$ python3 -q
>>> import numpy as np
>>> import numpy.linalg as la
>>> np.set_printoptions(suppress=True, linewidth=120)
>>> mat = np.load("out14.npy")
>>> mat.round(1) + 0
array([[0.3, 0. , 0.1, 0.3, 0.1, 0.2],
       [0. , 0. , 0. , 0. , 0. , 0. ],
       [0.1, 0. , 0.1, 0.1, 0.1, 0.1],
       [0.3, 0. , 0.1, 0.3, 0.1, 0.2],
       [0.1, 0. , 0.1, 0.1, 0.1, 0.1],
       [0.2, 0. , 0.1, 0.2, 0.1, 0.2]])
>>> np.round(mat.sum(axis=0), 1)
array([1.3, 0.2, 0.5, 1.3, 0.5, 0.9])
>>> np.round(mat.mean(axis=0), 1) + 0
array([0.2, 0. , 0.1, 0.2, 0.1, 0.2])
>>> np.round(la.norm(mat), 1)
np.float64(1.0)
>>> np.count_nonzero(mat)
np.int64(36)
>>> la.matrix_rank(mat)
np.int64(1)
>>> mat.shape
(6, 6)
>>> round(np.abs(mat).max(), 1)
np.float64(0.3)
>>> np.round(la.svd(mat, compute_uv=False), 1) + 0
array([1., 0., 0., 0., 0., 0.])
>>> np.unravel_index(np.abs(mat).argmax(), mat.shape)
(np.int64(0), np.int64(0))
>>> la.cond(mat) > 100
np.True_
>>> [round(float(x), 1) for x in la.svd(mat, compute_uv=False)[:3]]
[1.0, 0.0, 0.0]
>>> round(float(la.norm(mat, 2) / la.norm(mat)), 1)
1.0
>>> rng = np.random.default_rng(206)
>>> X = np.array([[-1, 0, 1, 0, 0, 0, -2, 1, -2, 2, -2, 0, 0, 0],
...     [2, -1, -1, 1, 1, 2, 1, 1, 0, 2, 2, 2, 0, 0],
...     [1, 2, -1, 2, -1, 2, 0, 0, -2, -2, -2, -2, 1, -2],
...     [-1, 2, 0, 0, 0, 1, -1, -2, 1, 2, -1, -2, -1, 1],
...     [1, -2, -2, 0, 0, -2, 0, -1, -1, 1, -1, -1, -1, -2],
...     [-2, 2, -2, -1, 2, -2, -2, 0, 1, 1, -1, 2, 0, 2]]) * (rng.random((6, 14)) < 0.3)
>>> X
array([[ 0,  0,  0,  0,  0,  0,  0,  0,  0,  0,  0,  0,  0,  0],
       [ 0,  0,  0,  0,  0,  2,  0,  0,  0,  2,  0,  0,  0,  0],
       [ 0,  0,  0,  0,  0,  2,  0,  0, -2,  0,  0, -2,  1,  0],
       [ 0,  2,  0,  0,  0,  0,  0,  0,  1,  0,  0,  0,  0,  0],
       [ 0,  0, -2,  0,  0,  0,  0,  0,  0,  1,  0,  0, -1, -2],
       [ 0,  2,  0, -1,  0,  0, -2,  0,  0,  0,  0,  2,  0,  0]])
>>> U, s, vt = la.svd(X)
>>> np.argmax(s[:-1] / (s[1:] + 1e-6)) + 1
np.int64(5)
>>> Y = U[:, :5] @ np.diag(s[:5]) @ vt[:5]
>>> round(la.norm(X - Y) / la.norm(X), 1)
np.float64(0.0)
>>> np.round(np.abs(X - Y).max(), 1)
np.float64(0.0)
>>> la.cond(X) > 100
np.True_
>>> [round(float(x), 1) for x in la.svd(X, compute_uv=False)[:3]]
[4.4, 3.4, 3.2]
>>> la.matrix_rank(X, rtol=0.1)
np.int64(5)
>>> rank = la.matrix_rank(X)
>>> rank
np.int64(5)
>>> null = la.svd(X)[2][rank:].T
>>> [int(la.matrix_rank(np.delete(X, i, axis=0))) for i in range(6)]
[5, 4, 4, 4, 4, 4]
>>> [int(la.matrix_rank(X[:, :j + 1])) for j in range(14)]
[0, 1, 2, 3, 3, 4, 4, 4, 5, 5, 5, 5, 5, 5]
>>> [int(la.matrix_rank(X[:i])) for i in range(1, len(X) + 1)]
[0, 1, 2, 3, 4, 5]
>>> np.allclose(X @ null, 0)
True
>>> null.shape
(14, 9)
>>> la.norm(X, axis=1).argmax()
np.int64(2)
>>> np.round(la.norm(X, axis=1), 1)
array([0. , 2.8, 3.6, 2.2, 3.2, 3.6])
>>> round(float(la.norm(X[0], 1)), 1), np.round(la.norm(X[0], np.inf), 1)
(0.0, np.float64(0.0))
>>> round(float(la.norm(X, 2)), 1)
4.4
>>> round(float(la.norm(X, "nuc")), 1)
14.9
>>> round(float(la.norm(X, 1)), 1), np.round(la.norm(X, np.inf), 1)
(4.0, np.float64(7.0))
>>> np.round(la.norm(X, axis=0), 1)
array([0. , 2.8, 2. , 1. , 0. , 2.8, 2. , 0. , 2.2, 2.2, 0. , 2.8, 1.4, 2. ])
>>> W0 = np.load("w.npy")
>>> W0
array([[ 0.9, -0.2, -0.3, -0.3, -0.1,  0.4,  0.7, -0.2, -0.2, -0.5, -0.7],
       [-0.2,  1.1, -0.5,  0.4,  0. ,  0.3,  0.7, -0.7, -0.4, -0.2, -0.9],
       [-0.3, -0.5,  0.7,  0.1,  0.3,  0.7,  0.6, -0.2, -0.5, -0.1, -0.7],
       [-0.3,  0.4,  0.1,  0.6, -0.4,  0.6, -0.9,  0.9,  0. ,  0.2, -0.7],
       [-0.1,  0. ,  0.3, -0.4, -1.7,  0.7, -0.4, -0.4, -0.6, -1. ,  0.9],
       [ 0.4,  0.3,  0.7,  0.6,  0.7,  0.6,  0.5,  0.4,  0.1, -0.4,  0.5],
       [ 0.7,  0.7,  0.6, -0.9, -0.4,  0.5, -0.3,  0.6,  0.6,  0.5,  0.6],
       [-0.2, -0.7, -0.2,  0.9, -0.4,  0.4,  0.6, -0.7, -0.9,  0.3,  0.8],
       [-0.2, -0.4, -0.5,  0. , -0.6,  0.1,  0.6, -0.9,  0.7, -0.4, -0.1],
       [-0.5, -0.2, -0.1,  0.2, -1. , -0.4,  0.5,  0.3, -0.4, -0.2, -0.1],
       [-0.7, -0.9, -0.7, -0.7,  0.9,  0.5,  0.6,  0.8, -0.1, -0.1, -0.7]])
>>> ev, vecs = la.eigh(W0)
>>> vec = np.array([8, 8, 6, -5, 4, -4, -7, 4, -4, -9, 7])
>>> np.round(la.eigvalsh(W0[1:, 1:]), 1)
array([-3. , -2.7, -1.8, -1. ,  0.9,  1. ,  1. ,  1.6,  2. ,  2. ])
>>> np.round(vecs * np.abs(ev) @ vecs.T, 1) + 0
array([[ 1.5,  0.3,  0.3, -0.2,  0.1,  0.1,  0. , -0.1,  0.2,  0. ,  0.2],
       [ 0.3,  1.8,  0.2,  0.1, -0.1,  0. , -0.3,  0. ,  0.2,  0.1, -0.1],
       [ 0.3,  0.2,  1.4,  0.1,  0. ,  0.3, -0.3,  0.2,  0. ,  0. ,  0.4],
       [-0.2,  0.1,  0.1,  1.7,  0.1,  0. ,  0.1, -0.3, -0.4,  0.1,  0. ],
       [ 0.1, -0.1,  0. ,  0.1,  2.3, -0.1,  0.3,  0.4,  0.2,  0.4, -0.5],
       [ 0.1,  0. ,  0.3,  0. , -0.1,  1.6,  0.2,  0.1, -0.2, -0.2, -0.1],
       [ 0. , -0.3, -0.3,  0.1,  0.3,  0.2,  1.8, -0.5, -0.2, -0.3, -0.3],
       [-0.1,  0. ,  0.2, -0.3,  0.4,  0.1, -0.5,  1.9,  0.2,  0.2, -0.2],
       [ 0.2,  0.2,  0. , -0.4,  0.2, -0.2, -0.2,  0.2,  1.5,  0.1,  0. ],
       [ 0. ,  0.1,  0. ,  0.1,  0.4, -0.2, -0.3,  0.2,  0.1,  1.3,  0. ],
       [ 0.2, -0.1,  0.4,  0. , -0.5, -0.1, -0.3, -0.2,  0. ,  0. ,  2.1]])
>>> round(float(vec @ W0 @ vec), 1)
-295.8
>>> J = np.eye(8, dtype=int)[rng.permutation(8)]
>>> J
array([[1, 0, 0, 0, 0, 0, 0, 0],
       [0, 0, 0, 0, 0, 0, 0, 1],
       [0, 1, 0, 0, 0, 0, 0, 0],
       [0, 0, 0, 0, 1, 0, 0, 0],
       [0, 0, 0, 1, 0, 0, 0, 0],
       [0, 0, 1, 0, 0, 0, 0, 0],
       [0, 0, 0, 0, 0, 0, 1, 0],
       [0, 0, 0, 0, 0, 1, 0, 0]])
>>> ev, vecs = la.eigh(W0)
>>> np.round(ev.sum(), 1), round(float(np.trace(W0)), 1)
(np.float64(1.0), 1.0)
>>> np.round(la.eigvalsh(W0 + 2 * np.eye(11)), 1) + 0
array([-1. , -0.9,  0. ,  1. ,  2.9,  3. ,  3. ,  3.1,  4. ,  4. ,  4. ])
>>> np.round(la.svd(W0, compute_uv=False), 1)
array([3. , 2.9, 2. , 2. , 2. , 2. , 1.1, 1. , 1. , 1. , 0.9])
>>> (ev > 1e-8).sum(), (ev < -1e-8).sum()
(np.int64(7), np.int64(4))
>>> np.round(vecs.T @ vecs, 1) + 0
array([[1., 0., 0., 0., 0., 0., 0., 0., 0., 0., 0.],
       [0., 1., 0., 0., 0., 0., 0., 0., 0., 0., 0.],
       [0., 0., 1., 0., 0., 0., 0., 0., 0., 0., 0.],
       [0., 0., 0., 1., 0., 0., 0., 0., 0., 0., 0.],
       [0., 0., 0., 0., 1., 0., 0., 0., 0., 0., 0.],
       [0., 0., 0., 0., 0., 1., 0., 0., 0., 0., 0.],
       [0., 0., 0., 0., 0., 0., 1., 0., 0., 0., 0.],
       [0., 0., 0., 0., 0., 0., 0., 1., 0., 0., 0.],
       [0., 0., 0., 0., 0., 0., 0., 0., 1., 0., 0.],
       [0., 0., 0., 0., 0., 0., 0., 0., 0., 1., 0.],
       [0., 0., 0., 0., 0., 0., 0., 0., 0., 0., 1.]])
>>> K = np.load("run12.npy")
>>> K
array([[-2.7,  1. , -3. ,  0. , -2. ,  2. , -2. ,  1. , -2. ],
       [ 1. ,  0.3,  1. , -2. , -2. , -3. , -3. ,  0. ,  1. ],
       [ 1. ,  3. ,  1.3,  3. ,  1. , -3. ,  1. ,  0. ,  0. ],
       [-3. ,  0. ,  0. ,  0.3,  3. , -1. , -1. ,  0. ,  3. ],
       [-1. ,  3. ,  1. , -3. ,  0.3,  3. ,  1. ,  1. , -3. ],
       [-2. ,  3. ,  3. , -1. ,  1. ,  2.3,  3. , -3. ,  2. ],
       [-1. ,  0. ,  0. , -3. , -3. ,  3. , -0.7,  0. ,  2. ],
       [ 3. ,  3. ,  2. , -2. , -3. ,  0. ,  2. , -0.7, -3. ],
       [-3. ,  1. , -3. ,  0. , -2. ,  2. , -2. ,  1. , -1.7]])
>>> Y = np.array([[0, 2, -1],
...     [-1, -1, 2],
...     [0, 2, 0],
...     [0, -2, 2],
...     [2, 2, 0],
...     [1, -2, 0],
...     [1, 0, 1],
...     [0, -2, -1]])
>>> np.einsum("ik,kj->ij", J, Y)
array([[ 0,  2, -1],
       [ 0, -2, -1],
       [-1, -1,  2],
       [ 2,  2,  0],
       [ 0, -2,  2],
       [ 0,  2,  0],
       [ 1,  0,  1],
       [ 1, -2,  0]])
>>> np.einsum("ik,kj->ji", J, Y)
array([[ 0,  0, -1,  2,  0,  0,  1,  1],
       [ 2, -2, -1,  2, -2,  2,  0, -2],
       [-1, -1,  2,  0,  2,  0,  1,  0]])
>>> np.einsum("ij->j", J)
array([1, 1, 1, 1, 1, 1, 1, 1])
>>> np.einsum("ij,ij->i", J, J)
array([1, 1, 1, 1, 1, 1, 1, 1])
>>> Q, Rm = la.qr(K)
>>> round(abs(Rm[0, 0]), 1), round(la.norm(K[:, 0]), 1)
(np.float64(6.5), np.float64(6.5))
>>> round(la.norm(K, 1), 1), round(la.norm(K, np.inf), 1)
(np.float64(19.3), np.float64(20.3))
>>> K[5] @ K[6]
np.float64(10.8)
>>> round(la.norm(K, 2), 1)
np.float64(10.0)
>>> np.round(la.norm(K, axis=1), 1)
array([5.9, 5.4, 5.6, 5.4, 6.3, 7.2, 5.7, 7. , 5.9])
>>> round(float(la.norm(K) ** 2 / la.norm(K, 2) ** 2), 1)
3.3
>>> idx = rng.permutation(9)
>>> Y = K[:, idx] * rng.choice([-1, 1], 9)
>>> Y
array([[-1. , -2.7, -1. ,  0. ,  2. , -2. ,  3. ,  2. , -2. ],
       [-0.3,  1. , -0. , -2. ,  2. ,  1. , -1. , -3. , -3. ],
       [-3. ,  1. , -0. ,  3. , -1. ,  0. , -1.3, -3. ,  1. ],
       [-0. , -3. , -0. ,  0.3, -3. ,  3. , -0. , -1. , -1. ],
       [-3. , -1. , -1. , -3. , -0.3, -3. , -1. ,  3. ,  1. ],
       [-3. , -2. ,  3. , -1. , -1. ,  2. , -3. ,  2.3,  3. ],
       [-0. , -1. , -0. , -3. ,  3. ,  2. , -0. ,  3. , -0.7],
       [-3. ,  3. ,  0.7, -2. ,  3. , -3. , -2. ,  0. ,  2. ],
       [-1. , -3. , -1. ,  0. ,  2. , -1.7,  3. ,  2. , -2. ]])
>>> U, _, vt = la.svd(K.T @ Y)
>>> idx
array([1, 0, 7, 3, 4, 8, 2, 5, 6])
>>> u, v = Y[5], Y[7]
>>> np.round(u @ u, 1)
np.float64(51.3)
>>> u @ v
np.float64(10.1)
>>> p = (u @ v) / (u @ u) * u
>>> la.matrix_rank(np.outer(u, v))
np.int64(1)
>>> np.round(v - p, 1)
array([-2.4,  3.4,  0.1, -1.8,  3.2, -3.4, -1.4, -0.5,  1.4])
